$ python3 -q
>>> import numpy as np
>>> import numpy.linalg as la
>>> np.set_printoptions(precision=3, suppress=True, linewidth=120, legacy="1.25")
>>> arr = np.loadtxt("layer3.csv", delimiter=",")
>>> arr
array([[ 31., -13., -10.,  -2.,  16.,  -5.],
       [-13.,  22.,   8.,  18., -10.,   3.],
       [-10.,   8.,  24.,   3.,  -6.,   6.],
       [ -2.,  18.,   3.,  32.,  -3.,  -4.],
       [ 16., -10.,  -6.,  -3.,  16.,  -6.],
       [ -5.,   3.,   6.,  -4.,  -6.,   5.]])
>>> # symmetric, so the eigenvalues are real
>>> vec = np.array([0, 0, 3, 1, 3, 2])
>>> y = arr @ vec
>>> y
array([ 6., 18., 69., 24., 15.,  6.])
>>> np.round(la.solve(arr.T, arr[1]), 3) + 0
array([0., 1., 0., 0., 0., 0.])
>>> print(np.round(la.solve(arr, 2 * y), 3) + 0)
[0. 0. 6. 2. 6. 4.]
>>> np.round(la.solve(arr, arr[:, 4]), 3) + 0
array([0., 0., 0., 0., 1., 0.])
>>> gram = arr.T @ arr
>>> la.matrix_rank(gram)
6
>>> print(gram)
[[1515. -980. -786. -418.  978. -367.]
 [-980. 1150.  630. 1040. -708.  182.]
 [-786.  630.  821.  326. -525.  272.]
 [-418. 1040.  326. 1386. -350.  -48.]
 [ 978. -708. -525. -350.  693. -260.]
 [-367.  182.  272.  -48. -260.  147.]]
>>> la.determinant(arr)
Traceback (most recent call last):
  File "<python-input-15>", line 1, in <module>
    la.determinant(arr)
    ^^^^^^^^^^^^^^
AttributeError: module 'numpy.linalg' has no attribute 'determinant'
>>> round(np.abs(la.eigvals(arr)).max(), 3)
63.133
>>> la.matrix_power(arr, 3)
array([[ 85884., -65948., -51178., -37870.,  57860., -21262.],
       [-65948.,  69426.,  42580.,  59226., -46500.,  13128.],
       [-51178.,  42580.,  38364.,  26294., -34812.,  13952.],
       [-37870.,  59226.,  26294.,  66128., -28514.,   3482.],
       [ 57860., -46500., -34812., -28514.,  39576., -14222.],
       [-21262.,  13128.,  13952.,   3482., -14222.,   6500.]])
>>> (arr + arr.T) / 2
array([[ 31., -13., -10.,  -2.,  16.,  -5.],
       [-13.,  22.,   8.,  18., -10.,   3.],
       [-10.,   8.,  24.,   3.,  -6.,   6.],
       [ -2.,  18.,   3.,  32.,  -3.,  -4.],
       [ 16., -10.,  -6.,  -3.,  16.,  -6.],
       [ -5.,   3.,   6.,  -4.,  -6.,   5.]])
>>> arr.inv()
Traceback (most recent call last):
  File "<python-input-19>", line 1, in <module>
    arr.inv()
    ^^^^^^^
AttributeError: 'numpy.ndarray' object has no attribute 'inv'
>>> np.sort(np.abs(la.eigvals(arr)))
array([ 0.331,  4.376,  7.555, 18.386, 36.22 , 63.133])
